>>> import numpy as np
>>> np.set_printoptions(precision=2, suppress=True, linewidth=200)
>>> J = np.load("mat.npy")
>>> J
array([[-1., -2.,  3., -4.],
       [ 0.,  2., -2.,  2.],
       [ 0.,  3., -3., -2.],
       [ 0., -1., -3., -2.]])
>>> x0 = np.array([3, 1, 4, 5])
>>> rhs = J @ x0
>>> b, lr = np.zeros(4), 1 / np.linalg.norm(J, 2) ** 2
>>> for i in range(30):
...     b -= lr * J.T @ (J @ b - rhs)
...     if i % 5 == 0: print(i, round(np.linalg.norm(J @ b - rhs), 2))
... 
0 14.86
5 1.99
10 1.4
15 1.21
20 1.15
25 1.11
>>> round(float(np.linalg.cond(J)), 2)
14.61
>>> b
array([0.7 , 0.89, 3.76, 5.33])
>>> round(np.linalg.norm(J, 1), 2), round(float(np.linalg.norm(J, np.inf)), 2)
(np.float64(11.0), 10.0)
>>> round(np.linalg.norm(J, 2), 2)
np.float64(6.78)
>>> np.round(np.linalg.norm(J, "nuc"), 2)
np.float64(14.81)
>>> np.linalg.norm(J, axis=1).argmax()
np.int64(0)
>>> Uu, sigma, VT = np.linalg.svd(J, full_matrices=False)
>>> np.abs(VT[0])
array([0.11, 0.54, 0.72, 0.43])
>>> np.abs(Uu[:, 0]).round(6).argmax()
np.int64(0)
>>> np.round(VT @ VT.T, 2) + 0
array([[1., 0., 0., 0.],
       [0., 1., 0., 0.],
       [0., 0., 1., 0.],
       [0., 0., 0., 1.]])
>>> sigma
array([6.78, 5.05, 2.52, 0.46])
>>> x0 = np.array([2, 1, 1, 2])
>>> h1 = np.maximum(J @ x0, 0)
>>> J.T @ h1
array([ 0.,  8., -8.,  8.])
>>> np.tanh(J @ x0)
array([-1.,  1., -1., -1.])
>>> np.flatnonzero(h1 > 1e-9)
array([1])
>>> arr = np.load("block8.npy")
>>> arr
array([[ 2.39, -9.68, -0.79],
       [ 4.68, -6.62, -5.86],
       [ 1.24,  8.49, -5.13],
       [ 1.65,  8.06, -5.69],
       [ 1.92, -9.81,  0.07],
       [ 4.95,  0.18, -8.69],
       [-0.17,  9.53, -3.02],
       [ 3.07, -9.28, -2.11],
       [ 4.93, -5.64, -6.63],
       [-2.62,  9.57,  1.22],
       [-4.69,  6.59,  5.88],
       [-4.36, -2.75,  8.57],
       [ 5.16, -1.71, -8.4 ],
       [ 5.13, -4.2 , -7.49],
       [ 1.3 , -9.85,  1.17]])
>>> Uu, sigma, VT = np.linalg.svd(arr)
>>> evecs = VT[:(sigma > 1e-8).sum()]
>>> rng = np.random.default_rng(84)
>>> x0 = arr[2] + 2 * arr[13] + rng.integers(2) * np.eye(3)[1]
>>> x0
array([ 11.51,   1.1 , -20.11])
>>> evecs.T @ evecs
array([[ 0.27, -0.15, -0.42],
       [-0.15,  0.97, -0.08],
       [-0.42, -0.08,  0.76]])
>>> Ac = arr - arr.mean(axis=0)
>>> Uu, sigma, VT = np.linalg.svd(Ac, full_matrices=False)
>>> sigma.round(2) + 0
array([29.41, 22.01,  0.  ])
>>> np.round((sigma ** 2).sum() ** 2 / (sigma ** 4).sum(), 2)
np.float64(1.85)
>>> np.abs(Uu[:, 0]).argmax()
np.int64(9)
>>> VT[0] * np.sign(VT[0, np.abs(VT[0]).argmax()])
array([-0.26,  0.96,  0.12])
>>> np.searchsorted(np.cumsum(sigma ** 2) / (sigma ** 2).sum(), 0.9) + 1
np.int64(2)
>>> np.round(sigma ** 2 / (sigma ** 2).sum(), 2) + 0
array([0.64, 0.36, 0.  ])
>>> cov = arr.T @ arr
>>> round(float(np.trace(cov)), 2), (arr ** 2).sum()
(1500.0, np.float64(1500.0))
>>> np.round(np.linalg.svd(arr, compute_uv=False) ** 2, 2) + 0
array([928.31, 571.69,   0.  ])
>>> (arr @ arr.T).shape
(15, 15)
>>> round(np.linalg.norm(arr, 2) / np.linalg.norm(arr), 2)
np.float64(0.79)
>>> [round(float(x), 2) for x in np.linalg.svd(arr, compute_uv=False)[:3]]
[30.47, 23.91, 0.0]
>>> cov = np.cov(arr, rowvar=False)
>>> np.median(arr, axis=0)
array([ 1.92, -2.75, -3.02])
>>> np.argwhere(np.triu(np.abs(np.corrcoef(arr.T)) > 0.8, 1))
array([[0, 2]])
>>> round(float(np.corrcoef(arr[:, 1], arr[:, 0])[0, 1]), 2)
-0.46
>>> np.argsort(-arr.std(axis=0).round(6), kind="stable")
array([1, 2, 0])
>>> A = np.load("x.npy")
>>> A
array([[ 9,  2, -3],
       [ 2,  7, -1],
       [-3, -1, 10]])
>>> round(float(np.linalg.norm(A, "nuc")), 2)
26.0
>>> np.round(np.linalg.norm(A, 1), 2), round(np.linalg.norm(A, np.inf), 2)
(np.float64(14.0), np.float64(14.0))
>>> np.linalg.norm(A, axis=0)
array([ 9.7 ,  7.35, 10.49])
>>> np.linalg.norm(A, axis=1).argmax()
np.int64(2)
>>> np.linalg.norm(A, axis=1)
array([ 9.7 ,  7.35, 10.49])
>>> A[2] @ A[1]
np.int64(-23)
>>> round(float(np.linalg.norm(A[2], 1)), 2), round(float(np.linalg.norm(A[2], np.inf)), 2)
(14.0, 10.0)
>>> A.mean(axis=0)
array([2.67, 2.67, 2.  ])
>>> A - A[0]
array([[  0,   0,   0],
       [ -7,   5,   2],
       [-12,  -3,  13]])
>>> A[:, 3]
Traceback (most recent call last):
  File "<python-input-62>", line 1, in <module>
    A[:, 3]
    ~^^^^^^
IndexError: index 3 is out of bounds for axis 1 with size 3
>>> np.count_nonzero(A)
np.int64(9)
>>> A.sum(axis=1)
array([8, 8, 6])
>>> np.linalg.svd(A, compute_uv=False)
array([13.23,  7.22,  5.55])
>>> np.abs(A).max()
np.int64(10)
>>> vals, evecs = np.linalg.eigh(A)
>>> x0 = np.array([5, -2, -3])
>>> np.abs(A).sum(axis=1).max(), np.round(np.abs(vals).max(), 2)
(np.int64(14), np.float64(13.23))
>>> x0 @ A @ x0
np.int64(381)
>>> evecs * np.abs(vals) @ evecs.T
array([[ 9.,  2., -3.],
       [ 2.,  7., -1.],
       [-3., -1., 10.]])
>>> (np.sign(evecs[:, -1].round(6)) == np.sign(evecs[0, -1].round(6))).astype(int)
array([1, 1, 0])
>>> evecs * np.maximum(vals, 0) @ evecs.T
array([[ 9.,  2., -3.],
       [ 2.,  7., -1.],
       [-3., -1., 10.]])
>>> O, evecs = np.linalg.qr(A[:, :2])[0], np.linalg.qr(A[:, 2:])[0]
>>> sigma = np.linalg.svd(O.T @ evecs, compute_uv=False)
>>> np.degrees(np.arccos(sigma.clip(0, 1)))
array([54.52])
>>> E = np.array([[-12, 4, 5], [2, -2, 0], [0, 2, -10]])
>>> O, evecs = np.linalg.qr(E[:, :1])[0], np.linalg.qr(E[:, 1:])[0]
>>> sigma = np.linalg.svd(O.T @ evecs, compute_uv=False)
>>> round(float(np.linalg.norm(O @ O.T - evecs @ evecs.T, 2)), 2)
1.0
>>> sigma
array([0.98])
>>> np.degrees(np.arccos(sigma.clip(0, 1)))
array([12.13])
>>> labels = rng.permutation(3)
>>> out = E[:, labels] * rng.choice([-1, 1], 3)
>>> out
array([[-12,   5,   4],
       [  2,   0,  -2],
       [  0, -10,   2]])
>>> Uu, _, VT = np.linalg.svd(E.T @ out)
>>> labels
array([0, 2, 1])
>>> np.round(Uu @ VT, 2) + 0
array([[1., 0., 0.],
       [0., 0., 1.],
       [0., 1., 0.]])
>>> np.round(np.linalg.lstsq(E, out)[0], 2) + 0
array([[1., 0., 0.],
       [0., 0., 1.],
       [0., 1., 0.]])
>>> x0 = np.array([-2, -1, 0])
>>> rhs = out @ x0
>>> rhs
array([19, -4, 10])
>>> np.round(np.linalg.solve(out.T, out[0]), 2) + 0
array([1., 0., 0.])
>>> np.round(np.linalg.solve(out, rhs), 2) + 0
array([-2., -1.,  0.])
>>> W0 = np.load("arr.npy")
>>> W0
array([[ 31.87,  23.36,   4.51],
       [ 24.42,  21.23,   3.68],
       [ 20.64,  19.93,   3.29],
       [ 20.52,  19.88,   3.28],
       [  4.95,  10.95,   2.  ],
       [  3.97,   9.89,   1.93],
       [  2.92,   8.53,   1.85],
       [  1.33,   5.6 ,   1.65],
       [  1.22,   5.3 ,   1.62],
       [  0.72,   3.66,   1.41],
       [  0.4 ,   1.96,   1.04],
       [ -2.  ,  -0.56,  -3.06],
       [ -3.66,   0.08,  -4.77],
       [ -8.89,   2.76,  -9.09],
       [ -9.32,   2.99,  -9.41],
       [-12.46,   4.7 , -11.63]])
>>> Ac = W0 - W0.mean(axis=0)
>>> Uu, sigma, VT = np.linalg.svd(Ac, full_matrices=False)
>>> np.searchsorted(np.cumsum(sigma ** 2) / (sigma ** 2).sum(), 0.9) + 1
np.int64(1)
>>> np.linalg.matrix_rank(Ac)
np.int64(3)
>>> sigma ** 2 / (sigma ** 2).sum()
array([0.93, 0.05, 0.01])
>>> np.abs(VT[-1])
array([0.55, 0.65, 0.53])
>>> np.abs(VT[0]).argmax()
np.int64(0)
>>> np.round(Ac.mean(axis=0), 2) + 0
array([0., 0., 0.])
>>> VT[0] * np.sign(VT[0, np.abs(VT[0]).argmax()])
array([0.83, 0.49, 0.27])
>>> Z = np.array([[0.9, -0.1, -0.7], [-1.3, -1.1, 0.1]])
>>> mat = np.array([[1, -3],
...     [2, 2],
...     [3, -3],
...     [2, 0],
...     [1, -2],
...     [-1, 0],
...     [2, -3],
...     [0, -2],
...     [3, 3],
...     [3, 3],
...     [3, -2],
...     [0, -3],
...     [2, -1],
...     [2, 1],
...     [-2, -1],
...     [1, 0],
...     [0, -1],
...     [0, 1],
...     [2, 0]]) @ Z + 0.02 * rng.normal(size=(19, 3))
>>> mat
array([[ 4.8 ,  3.22, -1.02],
       [-0.8 , -2.39, -1.2 ],
       [ 6.58,  3.02, -2.4 ],
       [ 1.79, -0.22, -1.43],
       [ 3.52,  2.08, -0.9 ],
       [-0.93,  0.09,  0.74],
       [ 5.67,  3.1 , -1.72],
       [ 2.62,  2.24, -0.17],
       [-1.23, -3.59, -1.84],
       [-1.23, -3.59, -1.79],
       [ 5.3 ,  1.9 , -2.29],
       [ 3.88,  3.31, -0.32],
       [ 3.1 ,  0.92, -1.48],
       [ 0.5 , -1.31, -1.29],
       [-0.48,  1.29,  1.31],
       [ 0.88, -0.09, -0.68],
       [ 1.28,  1.13, -0.13],
       [-1.31, -1.14,  0.09],
       [ 1.79, -0.18, -1.39]])
>>> Uu, sigma, VT = np.linalg.svd(E, full_matrices=False)
>>> np.round(Uu.T @ Uu, 2) + 0
array([[1., 0., 0.],
       [0., 1., 0.],
       [0., 0., 1.]])
>>> np.round(VT @ VT.T, 2) + 0
array([[1., 0., 0.],
       [0., 1., 0.],
       [0., 0., 1.]])
>>> sigma / sigma[0]
array([1.  , 0.66, 0.07])
>>> out = mat / np.linalg.norm(mat, axis=1, keepdims=True)
>>> cov = out @ out.T
>>> round(np.degrees(np.arccos(np.clip(cov[8, 17], -1, 1))), 2)
np.float64(40.99)
>>> cov[8]
array([-0.63,  1.  , -0.45,  0.12, -0.57, -0.11, -0.53, -0.75,  1.  ,  1.  , -0.36, -0.75, -0.29,  0.81, -0.81,  0.1 , -0.75,  0.75,  0.1 ])
